% python3 -q
>>> import numpy as np
>>> from numpy import linalg as LA
>>> np.set_printoptions(suppress=True, linewidth=160)
>>> A = np.diag(np.array([-9, 9, 1, 4])) + 5 * np.eye(4, k=1) + 5 * np.eye(4, k=-1)
>>> A
array([[-9.,  5.,  0.,  0.],
       [ 5.,  9.,  5.,  0.],
       [ 0.,  5.,  1.,  5.],
       [ 0.,  0.,  5.,  4.]])
>>> # symmetric, so the eigenvalues are real
>>> assert A == A.T
Traceback (most recent call last):
  File "<python-input-6>", line 1, in <module>
    assert A == A.T
           ^^^^^^^^
ValueError: The truth value of an array with more than one element is ambiguous. Use a.any() or a.all()
>>> np.allclose(A @ A.T, A.T @ A)
True
>>> A @ A
array([[106.,   0.,  25.,   0.],
       [  0., 131.,  50.,  25.],
       [ 25.,  50.,  51.,  25.],
       [  0.,  25.,  25.,  41.]])
>>> np.round(np.sort(np.abs(LA.eigvals(A))), 2)
array([ 3.69,  6.27, 10.48, 12.89])
>>> np.round(LA.det(A), 2)
np.float64(3126.0)
>>> (A - A.T) / 2
array([[0., 0., 0., 0.],
       [0., 0., 0., 0.],
       [0., 0., 0., 0.],
       [0., 0., 0., 0.]])
>>> feats = np.load("arr.npy")
>>> feats
array([[1. , 0. ],
       [0.5, 0.5]])
>>> x = np.array([2, -2])
>>> target = feats @ x
>>> target
array([2., 0.])
>>> np.round(LA.solve(feats, target + feats[:, 1]), 2)
array([ 2., -1.])
>>> r0 = np.array([1, -1])
>>> Y = feats + np.outer(r0, np.eye(2)[0])
>>> round(float(LA.det(Y) / LA.det(feats)), 2), round(1 + LA.solve(feats, r0)[0], 2)
(2.0, np.float64(2.0))
>>> Y
array([[ 2. ,  0. ],
       [-0.5,  0.5]])
>>> O, _ = LA.qr(np.array([[-0.9, 1.2, -0.4, 0.9],
...     [-1.9, -0.8, -1.5, -0.4],
...     [-0.6, 1.4, -0.2, -1.4],
...     [0.0, 0.6, 1.0, 0.1]]))
>>> J = -2 * O
>>> J.round(2)
array([[ 0.82, -1.08,  0.26,  1.45],
       [ 1.74,  0.92, -0.26, -0.26],
       [ 0.55, -1.29,  0.44, -1.35],
       [-0.  , -0.57, -1.91, -0.08]])
>>> Y = J / np.sqrt((J ** 2).mean(axis=1, keepdims=True))
>>> Y[2].round(2)
array([ 0.55, -1.29,  0.44, -1.35])
>>> LA.matrix_rank(Y) == LA.matrix_rank(J)
np.True_
>>> np.round(LA.norm(Y, axis=1), 2)
array([2., 2., 2., 2.])
>>> np.round(J - J.mean(axis=1, keepdims=True), 2)
array([[ 0.46, -1.44, -0.1 ,  1.08],
       [ 1.2 ,  0.38, -0.8 , -0.79],
       [ 0.96, -0.88,  0.86, -0.94],
       [ 0.64,  0.07, -1.27,  0.56]])
>>> Y = np.array([[4, 1, -5], [-5, -2, -5], [-4, -4, -5], [-2, 4, 5]])
>>> Y @ J
Traceback (most recent call last):
  File "<python-input-31>", line 1, in <module>
    Y @ J
    ~~^~~
ValueError: matmul: Input operand 1 has a mismatch in its core dimension 0, with gufunc signature (n?,k),(k,m?)->(n?,m?) (size 4 is different from 3)
>>> LA.matrix_rank(J @ Y)
np.int64(3)
>>> np.round(np.einsum("ij,ij->i", J, J), 2)
array([4., 4., 4., 4.])
>>> np.round(np.einsum("ij->j", J), 2)
array([ 3.11, -2.02, -1.47, -0.24])
>>> np.round(J @ Y, 2)
array([[  4.73,   7.71,   7.18],
       [  3.94,  -0.07, -13.25],
       [  9.59,  -4.06,  -5.27],
       [ 10.69,   8.49,  12.05]])
>>> LA.matrix_rank(np.vstack([J, Y.T]))
np.int64(4)
>>> x = np.array([9, 1, 3, 1])
>>> target = J @ x
>>> target.round(2)
array([ 8.57, 15.51,  3.62, -6.4 ])
>>> np.round(LA.solve(J.T, J[3]), 2)
array([ 0.,  0., -0.,  1.])
>>> np.round(LA.solve(J, J[:, 1]), 2) + 0
array([0., 1., 0., 0.])
>>> np.round(LA.norm(J, axis=0), 2)
array([2., 2., 2., 2.])
>>> np.round(J @ J.T, 2) + 0
array([[4., 0., 0., 0.],
       [0., 4., 0., 0.],
       [0., 0., 4., 0.],
       [0., 0., 0., 4.]])
>>> gram = J.T @ J
>>> np.round(LA.svd(J, compute_uv=False) ** 2, 2)
array([4., 4., 4., 4.])
>>> LA.matrix_rank(gram)
np.int64(4)
>>> np.round(np.diag(gram), 2)
array([4., 4., 4., 4.])
>>> np.round(np.trace(gram), 2), round((J ** 2).sum(), 2)
(np.float64(16.0), np.float64(16.0))
>>> np.allclose(gram, gram.T)
True
>>> E = np.array([[4, 4, 0, -6], [0, 6, -2, 6], [0, 0, 4, 3], [0, 0, 0, 0]])
>>> # looks like rank 3
>>> round(LA.det(2 * E), 2), round(LA.det(E), 2)
(np.float64(0.0), np.float64(0.0))
>>> np.einsum("ii->", E)
np.int64(14)
>>> np.einsum("ij,ji->", E, E)
np.int64(68)
>>> round(float(LA.det(E[::-1])), 2)
0.0
>>> Uu, sv, Vt = LA.svd(E)
>>> np.argmax(sv[:-1] / (sv[1:] + 1e-6)) + 1
np.int64(3)
>>> Y = Uu[:, :3] @ np.diag(sv[:3]) @ Vt[:3]
>>> LA.matrix_rank(Y)
np.int64(3)
>>> Y.round(2) + 0
array([[ 4.,  4.,  0., -6.],
       [ 0.,  6., -2.,  6.],
       [ 0.,  0.,  4.,  3.],
       [ 0.,  0.,  0.,  0.]])
>>> np.round(LA.norm(E - Y) / LA.norm(E), 2)
np.float64(0.0)
>>> mat = np.load("case13.npy")
>>> mat
array([[-0.34,  1.66,  2.34,  1.  ],
       [-1.03,  0.97,  3.03,  1.  ],
       [-0.58,  1.42,  2.58,  1.  ],
       [ 1.93,  3.93,  0.07,  1.  ],
       [ 0.38,  2.38,  1.62,  1.  ],
       [-0.42,  1.58,  2.42,  1.  ],
       [ 0.27,  2.27,  1.73,  1.  ],
       [ 0.55,  2.55,  1.45,  1.  ],
       [-0.2 ,  1.8 ,  2.2 ,  1.  ],
       [-0.55,  1.45,  2.55,  1.  ],
       [ 0.71,  2.71,  1.29,  1.  ],
       [-0.95,  1.05,  2.95,  1.  ],
       [ 1.  ,  3.  ,  1.  ,  1.  ],
       [-0.38,  1.62,  2.38,  1.  ],
       [-0.17,  1.83,  2.17,  1.  ],
       [-1.07,  0.93,  3.07,  1.  ]])
>>> LA.lstsq(mat[:-1].T, mat[-1])[2]
np.int32(2)
>>> np.unique(mat.round(6), axis=0).shape
(16, 4)
>>> try:
...     LA.inv(mat)
... except LA.LinAlgError as e:
...     print("failed:", e)
... 
failed: Last 2 dimensions of the array must be square
>>> np.round(np.trace(LA.pinv(mat) @ mat), 2)
np.float64(2.0)
>>> data = np.loadtxt("run0.csv", delimiter=",")
>>> data.round(2)
array([[ 0.83, -0.17, -0.17, -0.5 ],
       [-0.17,  0.83, -0.17, -0.5 ],
       [-0.17, -0.17,  0.83, -0.5 ],
       [-0.5 , -0.5 , -0.5 , -0.5 ]])
>>> ev, evecs = LA.eig(data)
>>> np.round(data @ evecs[:, 0] - ev[0] * evecs[:, 0], 2) + 0
array([0., 0., 0., 0.])
>>> Y = LA.inv(data)
>>> np.round(data @ Y, 2) + 0
array([[1., 0., 0., 0.],
       [0., 1., 0., 0.],
       [0., 0., 1., 0.],
       [0., 0., 0., 1.]])
>>> np.round(LA.cond(data), 2)
np.float64(1.0)
>>> np.round(LA.inv(Y), 2)
array([[ 0.83, -0.17, -0.17, -0.5 ],
       [-0.17,  0.83, -0.17, -0.5 ],
       [-0.17, -0.17,  0.83, -0.5 ],
       [-0.5 , -0.5 , -0.5 , -0.5 ]])
>>> np.round(LA.slogdet(data)[0], 2)
np.float64(-1.0)
>>> np.round(LA.det(data) * LA.det(Y), 2)
np.float64(1.0)
>>> Y.round(2)
array([[ 0.83, -0.17, -0.17, -0.5 ],
       [-0.17,  0.83, -0.17, -0.5 ],
       [-0.17, -0.17,  0.83, -0.5 ],
       [-0.5 , -0.5 , -0.5 , -0.5 ]])
>>> np.allclose(Y, data.T)
True
>>> x = np.array([0, -5, 5, -9])
>>> 4 - LA.matrix_rank(data - np.eye(4), tol=1e-8)
np.int64(3)
>>> round(float(LA.norm(x)), 2), np.round(LA.norm(data @ x), 2)
(11.45, np.float64(11.45))
>>> M = np.array([[1.0, -3.0, -5.0, 7.0, 2.0, 4.0],
...     [-4.0, -4.0, 1.0, 3.0, 8.0, 5.0],
...     [-3.0, -2.0, 5.0, 7.0, 6.0, 5.0],
...     [0.0, 0.0, 0.0, -2.0, 1.0, -1.0],
...     [0.0, 0.0, 0.0, 2.0, 2.0, -3.0],
...     [0.0, 0.0, 0.0, -2.0, 3.0, 3.0]])
>>> rng = np.random.default_rng(936)
>>> Y = M + rng.integers(-2, 3, (6, 5)) @ rng.integers(-2, 3, (5, 6))
>>> Y
array([[ 3., -5.,  5.,  8., -3.,  3.],
       [-3., -9.,  5., -2.,  8.,  5.],
       [-3., -1., 11., 10.,  2.,  5.],
       [11., -1., 10., -7., -4., -9.],
       [ 2.,  0.,  4.,  6.,  0., -3.],
       [ 6., -3.,  2.,  2.,  3.,  0.]])
>>> np.round(LA.svd(Y - M, compute_uv=False), 2) + 0
array([22.48, 10.4 ,  8.22,  5.7 ,  0.77,  0.  ])
>>> W0 = np.array([[1, 2, 0], [2, -2, 2], [-1, 0, 1]])
>>> Y = W0 / LA.norm(W0, axis=1, keepdims=True)
>>> gram = Y @ Y.T
>>> np.round(LA.norm(Y, axis=1), 2)
array([1., 1., 1.])
>>> x = np.array([1, 1, -1])
>>> target = W0 @ x
>>> target
array([ 3, -2, -2])
>>> np.round(LA.solve(W0, 3 * target), 2)
array([ 3.,  3., -3.])
>>> np.round(LA.solve(W0, target), 2)
array([ 1.,  1., -1.])
>>> np.round(LA.eigvals(W0), 2)
array([-3.18+0.j  ,  1.59+0.78j,  1.59-0.78j])
>>> np.round(LA.det(W0[::-1]), 2)
np.float64(10.0)
>>> np.round(LA.det(2 * W0), 2), round(float(LA.det(W0)), 2)
(np.float64(-80.0), -10.0)
>>> np.kron(np.eye(2, dtype=int), W0)
array([[ 1,  2,  0,  0,  0,  0],
       [ 2, -2,  2,  0,  0,  0],
       [-1,  0,  1,  0,  0,  0],
       [ 0,  0,  0,  1,  2,  0],
       [ 0,  0,  0,  2, -2,  2],
       [ 0,  0,  0, -1,  0,  1]])
>>> np.round(np.poly(W0), 2) + 0
array([ 1.,  0., -7., 10.])
>>> np.round(LA.norm(W0, axis=0), 2)
array([2.45, 2.83, 2.24])
>>> np.round(LA.norm(W0[0] - W0[1]), 2)
np.float64(4.58)
>>> LA.norm(W0, axis=1).argmax()
np.int64(1)
>>> round(LA.norm(W0, 2), 2)
np.float64(3.54)
